In [1]: import numpy as np

In [2]: np.set_printoptions(suppress=True, linewidth=200)

In [3]: M = np.loadtxt("test13.csv", delimiter=",")

In [4]: M
Out[4]: 
array([[ 5.,  6.,  7.],
       [ 8.,  9., 10.],
       [11., 12., 13.]])

In [5]: # looks like rank 2

In [6]: Uu, sv, vt = np.linalg.svd(M)

In [7]: evecs = vt[:(sv > 1e-8).sum()]

In [8]: rng = np.random.default_rng(709)

In [9]: x0 = M[2] + -2 * M[1] + rng.integers(2) * np.eye(3)[2]

In [10]: print(x0)
[-5. -6. -6.]

In [11]: np.allclose(evecs.T @ evecs @ x0, x0)
Out[11]: False

In [12]: np.round(np.linalg.norm(x0 - evecs.T @ evecs @ x0), 3)
Out[12]: np.float64(0.408)

In [13]: np.round(evecs.T @ evecs, 3)
Out[13]: 
array([[ 0.833,  0.333, -0.167],
       [ 0.333,  0.333,  0.333],
       [-0.167,  0.333,  0.833]])

In [14]: Uu, sv, vt = np.linalg.svd(M)

In [15]: np.argmax(sv[:-1] / (sv[1:] + 1e-6)) + 1
Out[15]: np.int64(2)

In [16]: sv.round(3) + 0
Out[16]: array([28.082,  0.641,  0.   ])

In [17]: out = Uu[:, :2] @ np.diag(sv[:2]) @ vt[:2]

In [18]: print(np.linalg.matrix_rank(M, rtol=0.05))
1

In [19]: print(np.round(np.linalg.norm(M - out, 2), 3), np.round(sv[2], 3))
0.0 0.0

In [20]: round(np.abs(M - out).max(), 3)
Out[20]: np.float64(0.0)

In [21]: np.round(np.linalg.norm(M - out) / np.linalg.norm(M), 3)
Out[21]: np.float64(0.0)

In [22]: blk = np.stack([M, -3 * M, M[::-1]])

In [23]: np.round(np.linalg.norm(blk, axis=(1, 2)), 3)
Out[23]: array([28.089, 84.267, 28.089])

In [24]: (blk @ M.T).shape
Out[24]: (3, 3, 3)

In [25]: np.argsort(-np.linalg.norm(M, axis=0).round(6), kind="stable")[:3]
Out[25]: array([2, 1, 0])

In [26]: np.linalg.cond(M) > 100
Out[26]: np.True_

In [27]: round(float(np.linalg.norm(M, 2) / np.linalg.norm(M)), 3)
Out[27]: 1.0

In [28]: [round(float(x), 3) for x in np.linalg.svd(M, compute_uv=False)[:3]]
Out[28]: [28.082, 0.641, 0.0]

In [29]: m1 = np.array([[2, 2, 1, 1], [1, 2, 2, 1], [1, 1, 0, 2]])

In [30]: m1.reshape(2, -1)
Out[30]: 
array([[2, 2, 1, 1, 1, 2],
       [2, 1, 1, 1, 0, 2]])

In [31]: blk = m1.reshape(3, 2, -1)

In [32]: print(np.einsum("ihd,ihd->ih", blk, blk))
[[8 2]
 [5 5]
 [2 4]]

In [33]: blk.shape
Out[33]: (3, 2, 2)

In [34]: np.einsum("ihd,jhd->hij", blk, blk).shape
Out[34]: (2, 3, 3)

In [35]: np.swapaxes(blk, 1, 2)[1]
Out[35]: 
array([[1, 2],
       [2, 1]])

In [36]: out = m1[0, 0] * m1[1:] - np.outer(m1[1:, 0], m1[0])

In [37]: out
Out[37]: 
array([[ 0,  2,  3,  1],
       [ 0,  0, -1,  3]])

In [38]: np.linalg.matrix_rank(out), np.linalg.matrix_rank(m1)
Out[38]: (np.int64(2), np.int64(3))

In [39]: np.flatnonzero(~out.round(6).any(axis=1))
Out[39]: array([], dtype=int64)

In [40]: np.round(np.linalg.norm(out, 2), 3)
Out[40]: np.float64(3.742)

In [41]: round(float(np.linalg.norm(out[0] - out[1])), 3)
Out[41]: 4.899

In [42]: out[0] @ out[1]
Out[42]: np.int64(0)

In [43]: out = m1 / np.linalg.norm(m1, axis=1, keepdims=True)

In [44]: cov = out @ out.T

In [45]: print(np.argwhere(np.triu(np.abs(cov) > 0.95, 1)))
[]

In [46]: cov[2].round(3)
Out[46]: array([0.775, 0.645, 1.   ])

In [47]: round(float(np.degrees(np.arccos(np.clip(cov[2, 0], -1, 1)))), 3)
Out[47]: 39.232

In [48]: cov.round(3)
Out[48]: 
array([[1.   , 0.9  , 0.775],
       [0.9  , 1.   , 0.645],
       [0.775, 0.645, 1.   ]])

In [49]: (np.abs(cov) > 0.9).astype(int)
Out[49]: 
array([[1, 0, 0],
       [0, 1, 0],
       [0, 0, 1]])

In [50]: A = np.loadtxt("data.csv", delimiter=",")

In [51]: print(A)
[[-0.8   0.    0.8 ]
 [-0.48  0.    0.48]
 [-1.44  0.    1.44]
 [ 2.08  0.   -2.08]]

In [52]: # rows and columns are dependent

In [53]: round(np.linalg.norm(A, 2) / np.linalg.norm(A), 3)
Out[53]: np.float64(1.0)

In [54]: np.argsort(-np.linalg.norm(A, axis=0).round(6), kind="stable")[:3]
Out[54]: array([0, 2, 1])

In [55]: W0 = np.load("arr.npy")

In [56]: W0
Out[56]: 
array([[ -3.082, -55.036, -27.913],
       [ -3.332, -51.445, -26.007],
       [ -3.579, -47.827, -24.103],
       [ -4.111, -39.646, -19.864],
       [ -4.974, -22.19 , -11.226],
       [ -5.007, -20.947, -10.639],
       [ -5.034, -19.693, -10.051],
       [ -5.062, -16.266,  -8.47 ],
       [ -5.045, -14.68 ,  -7.751],
       [ -4.887, -10.873,  -6.062],
       [ -3.965,  -5.225,  -3.584],
       [ -2.867,  -2.848,  -2.38 ],
       [ -0.425,  -0.334,  -0.371],
       [ -0.422,  -0.331,  -0.367],
       [ -0.357,  -0.28 ,  -0.312],
       [ -0.305,  -0.239,  -0.268],
       [  2.173,   1.721,   2.162],
       [  2.353,   1.874,   2.364],
       [  6.591,   6.327,   8.208],
       [ 14.175,  19.505,  23.84 ],
       [ 14.669,  20.608,  25.077],
       [ 19.801,  33.81 ,  39.415],
       [ 21.352,  38.412,  44.262],
       [ 21.45 ,  38.715,  44.579],
       [ 25.048,  50.499,  56.736],
       [ 28.848,  64.516,  70.857],
       [ 30.604,  71.522,  77.809]])

In [57]: idx = W0[:, 0] > np.median(W0[:, 0])

In [58]: u = W0[idx].mean(axis=0) - W0[~idx].mean(axis=0)

In [59]: print(((W0 - W0.mean(axis=0)) @ u > 0).astype(int))
[0 0 0 0 0 0 0 0 0 0 0 0 0 0 0 0 0 0 1 1 1 1 1 1 1 1 1]

In [60]: idx.astype(int)
Out[60]: array([0, 0, 0, 0, 0, 0, 0, 0, 0, 0, 0, 0, 0, 0, 1, 1, 1, 1, 1, 1, 1, 1, 1, 1, 1, 1, 1])

In [61]: np.round((((W0 - W0.mean(axis=0)) @ u > 0) == idx).mean(), 3)
Out[61]: np.float64(0.852)

In [62]: x0 = np.array([2, 2, 3])

In [63]: rhs = W0 @ x0

In [64]: b, lr = np.zeros(3), 1 / np.linalg.norm(W0, 2) ** 2

In [65]: for i in range(12):
    ...:     b -= lr * W0.T @ (W0 @ b - rhs)
    ...:     if i % 2 == 0: print(i, round(np.linalg.norm(W0 @ b - rhs), 3))
    ...: 
0 54.133
2 50.262
4 46.671
6 43.339
8 40.247
10 37.379

In [66]: b.round(3)
Out[66]: array([1.273, 2.463, 2.792])

In [67]: arr = np.array([[4, 5, 6], [7, 8, 9], [10, 11, 12]])

In [68]: # null space of dimension 1

In [69]: np.round(arr @ np.linalg.pinv(arr) @ arr, 3)
Out[69]: 
array([[ 4.,  5.,  6.],
       [ 7.,  8.,  9.],
       [10., 11., 12.]])

In [70]: np.unique(arr.round(6), axis=0).shape
Out[70]: (3, 3)

In [71]: np.linalg.lstsq(arr[:-1].T, arr[-1])[2]
Out[71]: np.int32(2)

In [72]: print(round(float(np.linalg.det(arr[::-1])), 3))
-0.0

In [73]: np.round(np.linalg.eigvals(arr), 3) + 0
Out[73]: array([24.728, -0.728,  0.   ])

In [74]: np.round(np.linalg.eigvals(arr).sum().real, 3)
Out[74]: np.float64(24.0)

In [75]: print(np.kron(np.eye(2, dtype=int), arr))
[[ 4  5  6  0  0  0]
 [ 7  8  9  0  0  0]
 [10 11 12  0  0  0]
 [ 0  0  0  4  5  6]
 [ 0  0  0  7  8  9]
 [ 0  0  0 10 11 12]]

In [76]: hat = np.triu(np.array([[-5, -5, -1], [4, 3, 3], [-2, 0, -1]]), 1) + np.eye(3)

In [77]: out = hat @ arr @ np.linalg.inv(hat)

In [78]: hat @ arr - arr @ hat
Out[78]: 
array([[-45., -31., -68.],
       [ 30.,  68.,  19.],
       [  0.,  50., -23.]])

In [79]: np.round(np.poly(out), 3) + 0
Out[79]: array([  1., -24., -18.,   0.])

In [80]: np.trace(out), np.trace(arr)
Out[80]: (np.float64(24.0), np.int64(24))

In [81]: np.linalg.matrix_rank(out)
Out[81]: np.int64(2)

In [82]: X = np.loadtxt("x.csv", delimiter=",")

In [83]: X
Out[83]: 
array([[ -4.314,   3.891,  -9.211],
       [  0.055,   0.553,   2.488],
       [ -1.908,   2.059,  -6.051],
       [  1.782,  -2.514,   7.589],
       [ -0.918,   0.937,   1.382],
       [  1.638,  -3.621,  -0.08 ],
       [  3.122,  -2.496,   8.628],
       [ -1.463,   1.352,  -2.276],
       [  2.605,  -3.083,   3.927],
       [  1.395,  -1.336,  -0.944],
       [ -3.559,   3.359,  -7.266],
       [  2.678,  -1.788,   6.708],
       [ -3.757,   3.168, -17.466],
       [ -1.6  ,   0.847, -10.055]])

In [84]: x0 = np.array([2, 3, 3])

In [85]: rhs = X @ x0

In [86]: np.round(np.linalg.lstsq(X, rhs)[0], 3)
Out[86]: array([2., 3., 3.])

In [87]: np.round(np.linalg.solve(X.T @ X, X.T @ rhs), 3)
Out[87]: array([2., 3., 3.])

In [88]: rhs = rhs + 0.05 * rng.normal(size=14)

In [89]: rhs.round(3)
Out[89]: array([-24.644,   9.353, -15.852,  18.8  ,   5.115,  -7.898,  24.563,  -5.749,   7.771,  -4.032, -18.871,  20.111, -50.384, -30.824])

In [90]: b, *_ = np.linalg.lstsq(X, rhs)

In [91]: np.round(X.T @ (rhs - X @ b), 3) + 0
Out[91]: array([0., 0., 0.])

In [92]: print([round(float(np.linalg.norm(np.linalg.solve(X.T @ X + lam * np.eye(3), X.T @ rhs))), 2) for lam in (0, 1, 10, 100)])
[4.72, 4.08, 3.24, 2.44]

In [93]: print(b.round())
[2. 3. 3.]

In [94]: print(round(np.linalg.norm(rhs - X @ b), 3))
0.184

In [95]: cov = X.T @ X

In [96]: np.round(np.linalg.eigvalsh(cov)[::-1], 3)
Out[96]: array([910.841,  44.665,   2.206])

In [97]: np.round(np.trace(cov), 3), round((X ** 2).sum(), 3)
Out[97]: (np.float64(957.712), np.float64(957.712))

In [98]: np.allclose(cov, cov.T)
Out[98]: True

In [99]: cov.round(3)
Out[99]: 
array([[  86.088,  -81.621,  228.253],
       [ -81.621,   84.576, -200.125],
       [ 228.253, -200.125,  787.048]])

In [100]: print(np.round(np.diag(cov), 3))
[ 86.088  84.576 787.048]

In [101]: u = np.array([2, 0])

In [102]: g = np.array([1, 1])

In [103]: feats = u[:, None] + g[None, :]

In [104]: feats
Out[104]: 
array([[3, 3],
       [1, 1]])

In [105]: # rank 1

In [106]: Uu, sv, vt = np.linalg.svd(feats)

In [107]: print(sv.round(3) + 0)
[4.472 0.   ]

In [108]: out = Uu[:, :1] @ np.diag(sv[:1]) @ vt[:1]

In [109]: out.round(3)
Out[109]: 
array([[3., 3.],
       [1., 1.]])

In [110]: round(np.linalg.norm(feats - out) / np.linalg.norm(feats), 3)
Out[110]: np.float64(0.0)

In [111]: round(np.abs(feats - out).max(), 3)
Out[111]: np.float64(0.0)

In [112]: np.linalg.matrix_rank(out)
Out[112]: np.int64(1)

In [113]: u = np.array([-5, -1, -2])

In [114]: J = np.outer(rng.normal(size=19), u) + 0.1 * rng.normal(size=(19, 3))

In [115]: print(J.round(3))
[[ 3.474  0.579  1.346]
 [ 1.342  0.292  0.534]
 [ 1.657  0.409  0.808]
 [-0.415 -0.088 -0.107]
 [-6.431 -1.538 -2.719]
 [-0.801 -0.165 -0.349]
 [ 2.902  0.561  1.15 ]
 [ 9.117  1.579  3.481]
 [-5.067 -1.168 -2.085]
 [ 2.858  0.673  1.195]
 [ 9.713  1.945  3.924]
 [ 8.057  1.568  3.245]
 [-3.145 -0.644 -1.436]
 [ 0.724  0.206  0.279]
 [ 9.934  1.88   3.889]
 [-2.61  -0.586 -1.117]
 [-9.79  -1.944 -3.799]
 [-4.599 -1.028 -1.687]
 [12.875  2.561  5.238]]

In [116]: cov = np.cov(J, rowvar=False)

In [117]: print(np.round(np.linalg.eigvalsh(cov)[::-1], 3))
[46.368  0.013  0.004]

In [118]: print(np.argsort(-J.std(axis=0).round(6), kind="stable"))
[0 2 1]

In [119]: print(np.argwhere(np.triu(np.abs(np.corrcoef(J.T)) > 0.8, 1)))
[[0 1]
 [0 2]
 [1 2]]

In [120]: cov.round(3)
Out[120]: 
array([[38.632,  7.759, 15.446],
       [ 7.759,  1.568,  3.108],
       [15.446,  3.108,  6.185]])

In [121]: print(np.round(np.polyfit(J[:, 0], J[:, 2], 1), 3))
[ 0.4   -0.007]

In [122]: print(cov.shape)
(3, 3)

In [123]: np.round(np.median(J, axis=0), 3)
Out[123]: array([1.342, 0.292, 0.534])
